% python3 -q
>>> import numpy as np
>>> from numpy import linalg as LA
>>> np.set_printoptions(suppress=True, linewidth=120)
>>> def rd(a):
...     return np.round(a, 2) + 0
... 
>>> X = np.loadtxt("m.csv", delimiter=",")
>>> X
array([[ 15.25,  25.75,  24.26,   5.6 ,  -4.9 , -24.83,  20.46, -14.3 , -23.91,  -9.14, -15.52],
       [ 13.3 ,  24.28,  25.45,   5.4 ,  -4.76, -26.06,  20.17, -15.67, -26.05, -11.96, -14.65],
       [ 15.9 ,  27.68,  24.86,   3.94,  -4.9 , -25.65,  20.05, -14.6 , -24.81,  -9.89, -14.92],
       [ 16.78,  25.35,  23.76,   3.97,  -5.44, -26.69,  20.05, -13.36, -24.1 ,  -8.24, -14.1 ],
       [ 14.95,  25.04,  25.54,   4.31,  -3.32, -25.88,  20.55, -15.54, -25.14,  -8.64, -15.77],
       [ 15.67,  23.56,  23.92,   4.58,  -6.31, -24.21,  20.54, -13.55, -25.65, -10.27, -15.96],
       [ 16.48,  27.21,  25.13,   3.46,  -3.79, -24.78,  20.59, -16.16, -24.47, -11.31, -15.68],
       [ 14.66,  24.81,  23.87,   3.76,  -4.22, -25.35,  20.35, -14.93, -25.45, -10.12, -15.08],
       [ 17.51,  24.58,  24.5 ,   4.68,  -4.78, -24.01,  18.57, -15.26, -25.68, -10.09, -14.48],
       [ 13.69,  24.7 ,  24.78,   5.49,  -4.87, -24.32,  19.68, -13.52, -24.82, -10.41, -15.67],
       [ 13.59,  25.32,  26.17,   6.17,  -6.82, -24.82,  19.71, -14.57, -24.01,  -8.91, -12.95],
       [ 15.49,  24.31,  26.15,   5.98,  -4.37, -25.13,  21.66, -15.18, -24.89, -10.14, -14.73],
       [ 15.95,  24.78,  23.28,   5.34,  -5.4 , -24.8 ,  18.89, -15.08, -25.77,  -8.82, -14.45],
       [ 15.36,  22.74,  26.43,   3.04,  -4.36, -23.34,  18.37, -15.13, -24.7 ,  -9.16, -14.99],
       [ 14.08,  26.7 ,  25.87,   4.2 ,  -5.41, -24.43,  20.43, -15.46, -24.5 ,  -9.28, -15.59]])
>>> other = X / np.sqrt((X ** 2).mean(axis=1, keepdims=True))
>>> LA.matrix_rank(X - X.mean(axis=1, keepdims=True))
np.int64(10)
>>> rd(other[4])
array([ 0.8 ,  1.34,  1.37,  0.23, -0.18, -1.39,  1.1 , -0.83, -1.35, -0.46, -0.85])
>>> rng = np.random.default_rng(6542)
>>> z = rng.permutation(11)
>>> other = X[:, z] * rng.choice([-1, 1], 11)
>>> other
array([[ -5.6 ,  25.75,   9.14, -20.46,  14.3 ,  15.25,  -4.9 ,  23.91, -24.83, -15.52, -24.26],
       [ -5.4 ,  24.28,  11.96, -20.17,  15.67,  13.3 ,  -4.76,  26.05, -26.06, -14.65, -25.45],
       [ -3.94,  27.68,   9.89, -20.05,  14.6 ,  15.9 ,  -4.9 ,  24.81, -25.65, -14.92, -24.86],
       [ -3.97,  25.35,   8.24, -20.05,  13.36,  16.78,  -5.44,  24.1 , -26.69, -14.1 , -23.76],
       [ -4.31,  25.04,   8.64, -20.55,  15.54,  14.95,  -3.32,  25.14, -25.88, -15.77, -25.54],
       [ -4.58,  23.56,  10.27, -20.54,  13.55,  15.67,  -6.31,  25.65, -24.21, -15.96, -23.92],
       [ -3.46,  27.21,  11.31, -20.59,  16.16,  16.48,  -3.79,  24.47, -24.78, -15.68, -25.13],
       [ -3.76,  24.81,  10.12, -20.35,  14.93,  14.66,  -4.22,  25.45, -25.35, -15.08, -23.87],
       [ -4.68,  24.58,  10.09, -18.57,  15.26,  17.51,  -4.78,  25.68, -24.01, -14.48, -24.5 ],
       [ -5.49,  24.7 ,  10.41, -19.68,  13.52,  13.69,  -4.87,  24.82, -24.32, -15.67, -24.78],
       [ -6.17,  25.32,   8.91, -19.71,  14.57,  13.59,  -6.82,  24.01, -24.82, -12.95, -26.17],
       [ -5.98,  24.31,  10.14, -21.66,  15.18,  15.49,  -4.37,  24.89, -25.13, -14.73, -26.15],
       [ -5.34,  24.78,   8.82, -18.89,  15.08,  15.95,  -5.4 ,  25.77, -24.8 , -14.45, -23.28],
       [ -3.04,  22.74,   9.16, -18.37,  15.13,  15.36,  -4.36,  24.7 , -23.34, -14.99, -26.43],
       [ -4.2 ,  26.7 ,   9.28, -20.43,  15.46,  14.08,  -5.41,  24.5 , -24.43, -15.59, -25.87]])
>>> Uu, _, Vh = LA.svd(X.T @ other)
>>> rd(Uu @ Vh)
array([[ 0.,  0.,  0.,  0.,  0.,  1.,  0.,  0.,  0.,  0.,  0.],
       [ 0.,  1.,  0.,  0.,  0.,  0.,  0.,  0.,  0.,  0.,  0.],
       [ 0.,  0.,  0.,  0.,  0.,  0.,  0.,  0.,  0.,  0., -1.],
       [-1.,  0.,  0.,  0.,  0.,  0.,  0.,  0.,  0.,  0.,  0.],
       [ 0.,  0.,  0.,  0.,  0.,  0.,  1.,  0.,  0.,  0.,  0.],
       [ 0.,  0.,  0.,  0.,  0.,  0.,  0.,  0.,  1.,  0.,  0.],
       [ 0.,  0.,  0., -1.,  0.,  0.,  0.,  0.,  0.,  0.,  0.],
       [ 0.,  0.,  0.,  0., -1.,  0.,  0.,  0.,  0.,  0.,  0.],
       [ 0.,  0.,  0.,  0.,  0.,  0.,  0., -1.,  0.,  0.,  0.],
       [ 0.,  0., -1.,  0.,  0.,  0.,  0.,  0.,  0.,  0.,  0.],
       [ 0.,  0.,  0.,  0.,  0.,  0.,  0.,  0.,  0.,  1.,  0.]])
>>> rd(LA.lstsq(X, other)[0])
array([[ 0.,  0.,  0.,  0.,  0.,  1.,  0.,  0.,  0.,  0.,  0.],
       [ 0.,  1.,  0.,  0.,  0.,  0.,  0.,  0.,  0.,  0.,  0.],
       [ 0.,  0.,  0.,  0.,  0.,  0.,  0.,  0.,  0.,  0., -1.],
       [-1.,  0.,  0.,  0.,  0.,  0.,  0.,  0.,  0.,  0.,  0.],
       [ 0.,  0.,  0.,  0.,  0.,  0.,  1.,  0.,  0.,  0.,  0.],
       [ 0.,  0.,  0.,  0.,  0.,  0.,  0.,  0.,  1.,  0.,  0.],
       [ 0.,  0.,  0., -1.,  0.,  0.,  0.,  0.,  0.,  0.,  0.],
       [ 0.,  0.,  0.,  0., -1.,  0.,  0.,  0.,  0.,  0.,  0.],
       [ 0.,  0.,  0.,  0.,  0.,  0.,  0., -1.,  0.,  0.,  0.],
       [ 0.,  0., -1.,  0.,  0.,  0.,  0.,  0.,  0.,  0.,  0.],
       [ 0.,  0.,  0.,  0.,  0.,  0.,  0.,  0.,  0.,  1.,  0.]])
